% python3 -q
>>> import numpy as np
>>> from numpy import linalg as LA
>>> np.set_printoptions(precision=3, suppress=True, linewidth=140, floatmode="fixed")
>>> out = np.array([[2, -1], [-4, -1], [1, 2], [-2, 5], [4, 4], [1, -2], [4, -3]])
>>> C = np.array([[1, 0, 0, 1, 2, 2, 1, 2, 2, 1, 2, 2, 1, 0],
...     [1, 1, 1, 1, 2, 2, 0, 0, 0, 0, 2, 1, 0, 1]])
>>> feats = out @ C
>>> print(feats)
[[  1  -1  -1   1   2   2   2   4   4   2   2   3   2  -1]
 [ -5  -1  -1  -5 -10 -10  -4  -8  -8  -4 -10  -9  -4  -1]
 [  3   2   2   3   6   6   1   2   2   1   6   4   1   2]
 [  3   5   5   3   6   6  -2  -4  -4  -2   6   1  -2   5]
 [  8   4   4   8  16  16   4   8   8   4  16  12   4   4]
 [ -1  -2  -2  -1  -2  -2   1   2   2   1  -2   0   1  -2]
 [  1  -3  -3   1   2   2   4   8   8   4   2   5   4  -3]]
>>> print(np.abs(np.diag(LA.qr(feats)[1])) > 1e-9)
[ True  True False False False False False]
>>> r0, r1 = feats[0], feats[5]
>>> print(r0 @ r0)
70
>>> pr = (r0 @ r1) / (r0 @ r0) * r0
>>> print(LA.matrix_rank(np.outer(r0, r1)))
1
>>> print(r1 - pr)
[-1.200 -1.800 -1.800 -1.200 -2.400 -2.400  0.600  1.200  1.200  0.600 -2.400 -0.600  0.600 -1.800]
>>> Uu, s, Vt = LA.svd(feats)
>>> V = Vt[:(s > 1e-8).sum()]
>>> rng = np.random.default_rng(20)
>>> vec = feats[6] + -2 * feats[0] + rng.integers(2) * np.eye(14)[10]
>>> print(vec)
[-1.000 -1.000 -1.000 -1.000 -2.000 -2.000  0.000  0.000  0.000  0.000 -1.000 -1.000  0.000 -1.000]
>>> print(np.allclose(V.T @ V @ vec, vec))
False
>>> print(np.diag(V.T @ V))
[0.056 0.109 0.109 0.056 0.226 0.226 0.068 0.271 0.271 0.068 0.226 0.139 0.068 0.109]
>>> print(round(LA.norm(vec - V.T @ V @ vec), 3))
0.88
>>> X = 2 * np.eye(5) + np.eye(5, k=1)
>>> print(X)
[[2.000 1.000 0.000 0.000 0.000]
 [0.000 2.000 1.000 0.000 0.000]
 [0.000 0.000 2.000 1.000 0.000]
 [0.000 0.000 0.000 2.000 1.000]
 [0.000 0.000 0.000 0.000 2.000]]
>>> z = rng.permutation(5)
>>> print(z)
[0 4 1 2 3]
>>> out = X[z][:, z]
>>> print(np.trace(out))
10.0
>>> print(np.sort(np.abs(LA.eigvals(out))))
[2.000 2.000 2.000 2.000 2.000]
>>> print(np.allclose(X @ X.T, X.T @ X))
False
>>> print(np.allclose(X, X.T))
False
>>> print(X @ X)
[[4.000 4.000 1.000 0.000 0.000]
 [0.000 4.000 4.000 1.000 0.000]
 [0.000 0.000 4.000 4.000 1.000]
 [0.000 0.000 0.000 4.000 4.000]
 [0.000 0.000 0.000 0.000 4.000]]
>>> print(np.round(LA.det(X), 3))
32.0
>>> print(np.trace(X))
10.0
>>> print(np.sort(np.abs(LA.eigvals(X))))
[2.000 2.000 2.000 2.000 2.000]
>>> print(np.count_nonzero(X))
9
>>> print(LA.matrix_rank(X))
5
>>> print(X - X[0])
[[ 0.000  0.000  0.000  0.000  0.000]
 [-2.000  1.000  1.000  0.000  0.000]
 [-2.000 -1.000  2.000  1.000  0.000]
 [-2.000 -1.000  0.000  2.000  1.000]
 [-2.000 -1.000  0.000  0.000  2.000]]
>>> print(np.diff(X, axis=0))
[[-2.000  1.000  1.000  0.000  0.000]
 [ 0.000 -2.000  1.000  1.000  0.000]
 [ 0.000  0.000 -2.000  1.000  1.000]
 [ 0.000  0.000  0.000 -2.000  1.000]]
>>> print(np.unravel_index(np.abs(X).argmax(), X.shape))
(np.int64(0), np.int64(0))
>>> print(round(LA.norm(X), 3))
4.899
